% ipython --no-banner

In [1]: import numpy as np

In [2]: np.set_printoptions(precision=2, suppress=True, linewidth=160, floatmode="fixed")

In [3]: E = np.load("w.npy")

In [4]: E
Out[4]: 
array([[ 2, -3,  1],
       [-1, -3,  1],
       [ 3,  3,  1]])

In [5]: T = np.stack([E, 2 * E, E[::-1]])

In [6]: np.linalg.det(T)
Out[6]: array([ -18.00, -144.00,   18.00])

In [7]: (T @ E.T).shape
Out[7]: (3, 3, 3)

In [8]: np.einsum("bij,cij->bc", T, T)
Out[8]: 
array([[ 44,  88,   7],
       [ 88, 176,  14],
       [  7,  14,  44]])

In [9]: np.linalg.norm(T, axis=(1, 2))
Out[9]: array([ 6.63, 13.27,  6.63])

In [10]: rng = np.random.default_rng(291)

In [11]: z = rng.permutation(3)

In [12]: z
Out[12]: array([2, 0, 1])

In [13]: out = E[z][:, z]

In [14]: np.round(np.linalg.det(out), 2), round(np.linalg.det(E[z]), 2)
Out[14]: (np.float64(-18.0), np.float64(-18.0))

In [15]: np.sort(np.abs(np.linalg.eigvals(out)))
Out[15]: array([1.25, 3.23, 4.47])

In [16]: np.allclose(out, E)
Out[16]: False

In [17]: out
Out[17]: 
array([[ 1,  3,  3],
       [ 1,  2, -3],
       [ 1, -1, -3]])

In [18]: O, R = np.linalg.qr(out)

In [19]: np.round(O.T @ O, 2) + 0
Out[19]: 
array([[1.00, 0.00, 0.00],
       [0.00, 1.00, 0.00],
       [0.00, 0.00, 1.00]])

In [20]: R
Out[20]: 
array([[-1.73, -2.31,  1.73],
       [ 0.00, -2.94, -3.40],
       [ 0.00,  0.00, -3.53]])

In [21]: round(float(abs(R[0, 0])), 2), round(np.linalg.norm(out[:, 0]), 2)
Out[21]: (1.73, np.float64(1.73))

In [22]: O
Out[22]: 
array([[-0.58, -0.57, -0.59],
       [-0.58, -0.23,  0.78],
       [-0.58,  0.79, -0.20]])

In [23]: O, R = np.linalg.qr(E)

In [24]: np.abs(np.diag(R))
Out[24]: array([3.74, 4.94, 0.97])

In [25]: O
Out[25]: 
array([[-0.53, -0.78, -0.32],
       [ 0.27, -0.52,  0.81],
       [-0.80,  0.35,  0.49]])

In [26]: np.allclose(R.T @ R, E.T @ E)
Out[26]: True

In [27]: round(float(abs(R[0, 0])), 2), round(float(np.linalg.norm(E[:, 0])), 2)
Out[27]: (3.74, 3.74)

In [28]: R
Out[28]: 
array([[-3.74, -1.60, -1.07],
       [ 0.00,  4.94, -0.95],
       [ 0.00,  0.00,  0.97]])

In [29]: round(float(np.trace(O @ O.T)), 2)
Out[29]: 3.0

In [30]: O.shape, R.shape
Out[30]: ((3, 3), (3, 3))

In [31]: f = np.array([0, 2])

In [32]: np.polyval(f, R[0])
Out[32]: array([2.00, 2.00, 2.00])

In [33]: np.cross(R[0, :3], R[1, :3])
Out[33]: array([  6.81,  -3.57, -18.49])

In [34]: np.convolve(R[0], f)
Out[34]: array([ 0.00, -7.48, -3.21, -2.14])

In [35]: np.array([np.convolve(row, f, "same") for row in R])
Out[35]: 
array([[ 0.00, -7.48, -3.21],
       [ 0.00,  0.00,  9.89],
       [ 0.00,  0.00,  0.00]])

In [36]: M = np.load("m.npy")

In [37]: M
Out[37]: 
array([[3, 1, 1, 2],
       [2, 3, 1, 1],
       [1, 2, 3, 1],
       [1, 1, 2, 3]])

In [38]: O = M.astype(float).copy()

In [39]: for j in range(4):
    ...:     O[:, j] -= O[:, :j] @ (O[:, :j].T @ O[:, j])
    ...:     O[:, j] /= np.linalg.norm(O[:, j])
    ...: 

In [40]: O
Out[40]: 
array([[ 0.77, -0.60,  0.02, -0.19],
       [ 0.52,  0.60, -0.59,  0.14],
       [ 0.26,  0.52,  0.62, -0.53],
       [ 0.26,  0.09,  0.51,  0.82]])

In [41]: np.round(O.T @ O, 2) + 0
Out[41]: 
array([[1.00, 0.00, 0.00, 0.00],
       [0.00, 1.00, 0.00, 0.00],
       [0.00, 0.00, 1.00, 0.00],
       [0.00, 0.00, 0.00, 1.00]])

In [42]: mat = np.array([[2, 0, 0, 4, 0, 0],
    ...:     [2, 0, 0, 4, 0, 0],
    ...:     [2, -2, -2, 4, -4, -4],
    ...:     [-4, 0, 0, -2, 0, 0],
    ...:     [-4, 0, 0, -2, 0, 0],
    ...:     [-4, 4, 4, -2, 2, 2]])

In [43]: mat
Out[43]: 
array([[ 2,  0,  0,  4,  0,  0],
       [ 2,  0,  0,  4,  0,  0],
       [ 2, -2, -2,  4, -4, -4],
       [-4,  0,  0, -2,  0,  0],
       [-4,  0,  0, -2,  0,  0],
       [-4,  4,  4, -2,  2,  2]])

In [44]: np.round(np.linalg.norm(mat, 2), 2)
Out[44]: np.float64(12.0)

In [45]: mat[0] @ mat[3]
Out[45]: np.int64(-16)

In [46]: np.round(np.linalg.norm(mat, "nuc"), 2)
Out[46]: np.float64(24.0)

In [47]: np.linalg.norm(mat, axis=0)
Out[47]: array([7.75, 4.47, 4.47, 7.75, 4.47, 4.47])
